% ipython --no-banner

In [1]: import numpy as np

In [2]: np.set_printoptions(precision=3, suppress=True, linewidth=140, sign=" ")

In [3]: theta = np.deg2rad(135)

In [4]: J = np.eye(3)

In [5]: J[np.ix_([1, 2], [1, 2])] = [[np.cos(theta), -np.sin(theta)], [np.sin(theta), np.cos(theta)]]

In [6]: J
Out[6]: 
array([[ 1.   ,  0.   ,  0.   ],
       [ 0.   , -0.707, -0.707],
       [ 0.   ,  0.707, -0.707]])

In [7]: hat = np.triu(np.array([[2, 2, 3], [2, -2, -3], [1, -2, 2]]), 1) + np.eye(3)

In [8]: Y = hat @ J @ np.linalg.inv(hat)

In [9]: Y
Out[9]: 
array([[  1.   ,  -1.293, -10.414],
       [  0.   ,  -2.828,  -7.071],
       [  0.   ,   0.707,   1.414]])

In [10]: round(float(np.linalg.det(Y)), 3)
Out[10]: 1.0

In [11]: np.linalg.matrix_rank(Y)
Out[11]: np.int64(3)

In [12]: hat @ J - J @ hat
Out[12]: 
array([[ 0.   , -1.293, -6.536],
       [ 0.   , -2.121,  0.   ],
       [ 0.   ,  0.   ,  2.121]])

In [13]: round(np.trace(Y), 3), np.round(np.trace(J), 3)
Out[13]: (np.float64(-0.414), np.float64(-0.414))

In [14]: [round(float(x), 3) for x in np.linalg.svd(Y, compute_uv=False)[:3]]
Out[14]: [12.986, 1.73, 0.045]

In [15]: np.abs(np.linalg.svd(Y)[2][-1])
Out[15]: array([ 0.938,  0.32 ,  0.13 ])

In [16]: np.linalg.matrix_rank(Y, rtol=0.1)
Out[16]: np.int64(2)

In [17]: round(np.linalg.norm(Y, 2) / np.linalg.norm(Y), 3)
Out[17]: np.float64(0.991)

In [18]: np.argsort(-np.linalg.norm(Y, axis=0).round(6), kind="stable")[:3]
Out[18]: array([ 2,  1,  0])

In [19]: np.linalg.cond(Y) > 100
Out[19]: np.True_

In [20]: x0 = np.array([-7, 6, 7])

In [21]: np.linalg.inv(J)
Out[21]: 
array([[ 1.   ,  0.   ,  0.   ],
       [ 0.   , -0.707,  0.707],
       [-0.   , -0.707, -0.707]])

In [22]: round(float(np.linalg.norm(x0)), 3), round(np.linalg.norm(J @ x0), 3)
Out[22]: (11.576, np.float64(11.576))

In [23]: np.abs(np.linalg.eigvals(J))
Out[23]: array([ 1.,  1.,  1.])

In [24]: f = np.array([1, 0, 0, 1, 2, 3, 0, 2, 0, 2])

In [25]: W0 = 2 * np.eye(10) + np.outer(f, f)

In [26]: W0
Out[26]: 
array([[  3.,   0.,   0.,   1.,   2.,   3.,   0.,   2.,   0.,   2.],
       [  0.,   2.,   0.,   0.,   0.,   0.,   0.,   0.,   0.,   0.],
       [  0.,   0.,   2.,   0.,   0.,   0.,   0.,   0.,   0.,   0.],
       [  1.,   0.,   0.,   3.,   2.,   3.,   0.,   2.,   0.,   2.],
       [  2.,   0.,   0.,   2.,   6.,   6.,   0.,   4.,   0.,   4.],
       [  3.,   0.,   0.,   3.,   6.,  11.,   0.,   6.,   0.,   6.],
       [  0.,   0.,   0.,   0.,   0.,   0.,   2.,   0.,   0.,   0.],
       [  2.,   0.,   0.,   2.,   4.,   6.,   0.,   6.,   0.,   4.],
       [  0.,   0.,   0.,   0.,   0.,   0.,   0.,   0.,   2.,   0.],
       [  2.,   0.,   0.,   2.,   4.,   6.,   0.,   4.,   0.,   6.]])

In [27]: f, g = J[0], J[2]

In [28]: f @ g
Out[28]: np.float64(0.0)

In [29]: f @ f
Out[29]: np.float64(1.0)

In [30]: p = (f @ g) / (f @ f) * f

In [31]: p
Out[31]: array([ 0.,  0.,  0.])

In [32]: (g - p) @ f
Out[32]: np.float64(0.0)

In [33]: g - p
Out[33]: array([ 0.   ,  0.707, -0.707])

In [34]: x0 = np.array([0, 1, 2, 0, 2, 2, 0, 1, 1, 2])

In [35]: h1 = np.maximum(W0 @ x0, 0)

In [36]: np.flatnonzero(h1 > 1e-9)
Out[36]: array([ 0,  1,  2,  3,  4,  5,  7,  8,  9])

In [37]: W0.T @ h1
Out[37]: array([  432.,     4.,     8.,   432.,   872.,  1304.,     0.,   868.,     4.,   872.])

In [38]: np.maximum(W0 @ x0, 0) - np.maximum(-W0 @ x0, 0)
Out[38]: array([ 16.,   2.,   4.,  16.,  36.,  52.,   0.,  34.,   2.,  36.])

In [39]: low = np.linalg.cholesky(W0)

In [40]: np.round(np.prod(np.diag(low)) ** 2, 3), np.round(np.linalg.det(W0), 3)
Out[40]: (np.float64(12800.0), np.float64(12800.0))

In [41]: np.diag(low) ** 2
Out[41]: array([ 3.   ,  2.   ,  2.   ,  2.667,  4.   ,  4.25 ,  2.   ,  2.471,  2.   ,  2.381])

In [42]: low
Out[42]: 
array([[ 1.732,  0.   ,  0.   ,  0.   ,  0.   ,  0.   ,  0.   ,  0.   ,  0.   ,  0.   ],
       [ 0.   ,  1.414,  0.   ,  0.   ,  0.   ,  0.   ,  0.   ,  0.   ,  0.   ,  0.   ],
       [ 0.   ,  0.   ,  1.414,  0.   ,  0.   ,  0.   ,  0.   ,  0.   ,  0.   ,  0.   ],
       [ 0.577,  0.   ,  0.   ,  1.633,  0.   ,  0.   ,  0.   ,  0.   ,  0.   ,  0.   ],
       [ 1.155,  0.   ,  0.   ,  0.816,  2.   ,  0.   ,  0.   ,  0.   ,  0.   ,  0.   ],
       [ 1.732,  0.   ,  0.   ,  1.225,  1.5  ,  2.062,  0.   ,  0.   ,  0.   ,  0.   ],
       [ 0.   ,  0.   ,  0.   ,  0.   ,  0.   ,  0.   ,  1.414,  0.   ,  0.   ,  0.   ],
       [ 1.155,  0.   ,  0.   ,  0.816,  1.   ,  0.728,  0.   ,  1.572,  0.   ,  0.   ],
       [ 0.   ,  0.   ,  0.   ,  0.   ,  0.   ,  0.   ,  0.   ,  0.   ,  1.414,  0.   ],
       [ 1.155,  0.   ,  0.   ,  0.816,  1.   ,  0.728,  0.   ,  0.299,  0.   ,  1.543]])

In [43]: np.linalg.eigvalsh(W0).min() > 0
Out[43]: np.True_

In [44]: (np.linalg.matrix_power((W0 != 0) + (W0.T != 0) + np.eye(10), 10) > 0).astype(int)
Out[44]: 
array([[ 1,  0,  0,  1,  1,  1,  0,  1,  0,  1],
       [ 0,  1,  0,  0,  0,  0,  0,  0,  0,  0],
       [ 0,  0,  1,  0,  0,  0,  0,  0,  0,  0],
       [ 1,  0,  0,  1,  1,  1,  0,  1,  0,  1],
       [ 1,  0,  0,  1,  1,  1,  0,  1,  0,  1],
       [ 1,  0,  0,  1,  1,  1,  0,  1,  0,  1],
       [ 0,  0,  0,  0,  0,  0,  1,  0,  0,  0],
       [ 1,  0,  0,  1,  1,  1,  0,  1,  0,  1],
       [ 0,  0,  0,  0,  0,  0,  0,  0,  1,  0],
       [ 1,  0,  0,  1,  1,  1,  0,  1,  0,  1]])

In [45]: np.round(np.linalg.det(W0), 3)
Out[45]: np.float64(12800.0)

In [46]: W0 @ W0
Out[46]: 
array([[  31.,    0.,    0.,   27.,   54.,   81.,    0.,   54.,    0.,   54.],
       [   0.,    4.,    0.,    0.,    0.,    0.,    0.,    0.,    0.,    0.],
       [   0.,    0.,    4.,    0.,    0.,    0.,    0.,    0.,    0.,    0.],
       [  27.,    0.,    0.,   31.,   54.,   81.,    0.,   54.,    0.,   54.],
       [  54.,    0.,    0.,   54.,  112.,  162.,    0.,  108.,    0.,  108.],
       [  81.,    0.,    0.,   81.,  162.,  247.,    0.,  162.,    0.,  162.],
       [   0.,    0.,    0.,    0.,    0.,    0.,    4.,    0.,    0.,    0.],
       [  54.,    0.,    0.,   54.,  108.,  162.,    0.,  112.,    0.,  108.],
       [   0.,    0.,    0.,    0.,    0.,    0.,    0.,    0.,    4.,    0.],
       [  54.,    0.,    0.,   54.,  108.,  162.,    0.,  108.,    0.,  112.]])

In [47]: evals, V = np.linalg.eigh(W0)

In [48]: x0 = np.array([-1, -3, 1, -3, 1, 1, -2, 0, 1, -2])

In [49]: x0 @ W0 @ x0
Out[49]: np.float64(71.0)

In [50]: np.round(V * np.maximum(evals, 0) @ V.T, 3) + 0
Out[50]: 
array([[  3.,   0.,   0.,   1.,   2.,   3.,   0.,   2.,   0.,   2.],
       [  0.,   2.,   0.,   0.,   0.,   0.,   0.,   0.,   0.,   0.],
       [  0.,   0.,   2.,   0.,   0.,   0.,   0.,   0.,   0.,   0.],
       [  1.,   0.,   0.,   3.,   2.,   3.,   0.,   2.,   0.,   2.],
       [  2.,   0.,   0.,   2.,   6.,   6.,   0.,   4.,   0.,   4.],
       [  3.,   0.,   0.,   3.,   6.,  11.,   0.,   6.,   0.,   6.],
       [  0.,   0.,   0.,   0.,   0.,   0.,   2.,   0.,   0.,   0.],
       [  2.,   0.,   0.,   2.,   4.,   6.,   0.,   6.,   0.,   4.],
       [  0.,   0.,   0.,   0.,   0.,   0.,   0.,   0.,   2.,   0.],
       [  2.,   0.,   0.,   2.,   4.,   6.,   0.,   4.,   0.,   6.]])

In [51]: (np.sign(V[:, -1].round(6)) == np.sign(V[0, -1].round(6))).astype(int)
Out[51]: array([ 1,  0,  0,  1,  1,  1,  0,  1,  0,  1])

In [52]: np.abs(W0).sum(axis=1).max(), np.round(np.abs(evals).max(), 3)
Out[52]: (np.float64(35.0), np.float64(25.0))

In [53]: m1 = np.load("dump.npy")

In [54]: m1
Out[54]: 
array([[  1,  -3,   9, -27],
       [  1,  -2,   4,  -8],
       [  1,  -1,   1,  -1],
       [  1,   0,   0,   0],
       [  1,   1,   1,   1],
       [  1,   2,   4,   8],
       [  1,   3,   9,  27],
       [  1,   4,  16,  64]])

In [55]: # column 3 is much longer than the rest

In [56]: x0 = np.array([-1, -5, 3, 4])

In [57]: target = m1 @ x0

In [58]: coef, lr = np.zeros(4), 1 / np.linalg.norm(m1, 2) ** 2

In [59]: for i in range(6):
    ...:     coef -= lr * m1.T @ (m1 @ coef - target)
    ...:     if i % 2 == 0: print(i, round(np.linalg.norm(m1 @ coef - target), 3))
    ...: 
0 41.194
2 38.025
4 35.167

In [60]: coef
Out[60]: array([ 0.111,  0.23 ,  1.333,  3.887])

In [61]: O, r_ = np.linalg.qr(m1)

In [62]: O
Out[62]: 
array([[-0.354, -0.54 ,  0.54 ,  0.431],
       [-0.354, -0.386,  0.077, -0.308],
       [-0.354, -0.231, -0.231, -0.431],
       [-0.354, -0.077, -0.386, -0.185],
       [-0.354,  0.077, -0.386,  0.185],
       [-0.354,  0.231, -0.231,  0.431],
       [-0.354,  0.386,  0.077,  0.308],
       [-0.354,  0.54 ,  0.54 , -0.431]])

In [63]: np.abs(np.diag(r_))
Out[63]: array([  2.828,   6.481,  12.961,  24.372])

In [64]: O.shape, r_.shape
Out[64]: ((8, 4), (4, 4))

In [65]: x0 = np.array([5, 4, 5, 2])

In [66]: m1 * x0
Out[66]: 
array([[  5, -12,  45, -54],
       [  5,  -8,  20, -16],
       [  5,  -4,   5,  -2],
       [  5,   0,   0,   0],
       [  5,   4,   5,   2],
       [  5,   8,  20,  16],
       [  5,  12,  45,  54],
       [  5,  16,  80, 128]])

In [67]: (m1 * x0).sum(axis=1)
Out[67]: array([-16,   1,   4,   5,  16,  49, 116, 229])

In [68]: np.count_nonzero(m1)
Out[68]: np.int64(29)

In [69]: np.unravel_index(np.abs(m1).argmax(), m1.shape)
Out[69]: (np.int64(7), np.int64(3))

In [70]: np.linalg.svd(m1, compute_uv=False)
Out[70]: array([ 76.9  ,  16.257,   2.671,   1.734])

In [71]: np.diff(m1, axis=0)
Out[71]: 
array([[ 0,  1, -5, 19],
       [ 0,  1, -3,  7],
       [ 0,  1, -1,  1],
       [ 0,  1,  1,  1],
       [ 0,  1,  3,  7],
       [ 0,  1,  5, 19],
       [ 0,  1,  7, 37]])

In [72]: round(float(np.linalg.norm(m1)), 3)
Out[72]: 78.664

In [73]: x0 = np.array([5, -2, -6, 6])

In [74]: h1 = np.maximum(m1 @ x0, 0)

In [75]: np.maximum(m1 @ (3 * x0), 0)
Out[75]: array([   0,    0,    0,   15,    9,   75,  321,  855])

In [76]: m1 * (h1 > 1e-9)[:, None]
Out[76]: 
array([[  0,   0,   0,   0],
       [  0,   0,   0,   0],
       [  0,   0,   0,   0],
       [  1,   0,   0,   0],
       [  1,   1,   1,   1],
       [  1,   2,   4,   8],
       [  1,   3,   9,  27],
       [  1,   4,  16,  64]])

In [77]: np.flatnonzero(h1 > 1e-9)
Out[77]: array([ 3,  4,  5,  6,  7])

In [78]: h1
Out[78]: array([   0,    0,    0,    5,    3,   25,  107,  285])

In [79]: np.tanh(m1 @ x0)
Out[79]: array([-1.   , -1.   , -1.   ,  1.   ,  0.995,  1.   ,  1.   ,  1.   ])

In [80]: m1.T @ h1
Out[80]: array([   425,   1514,   5626,  21332])
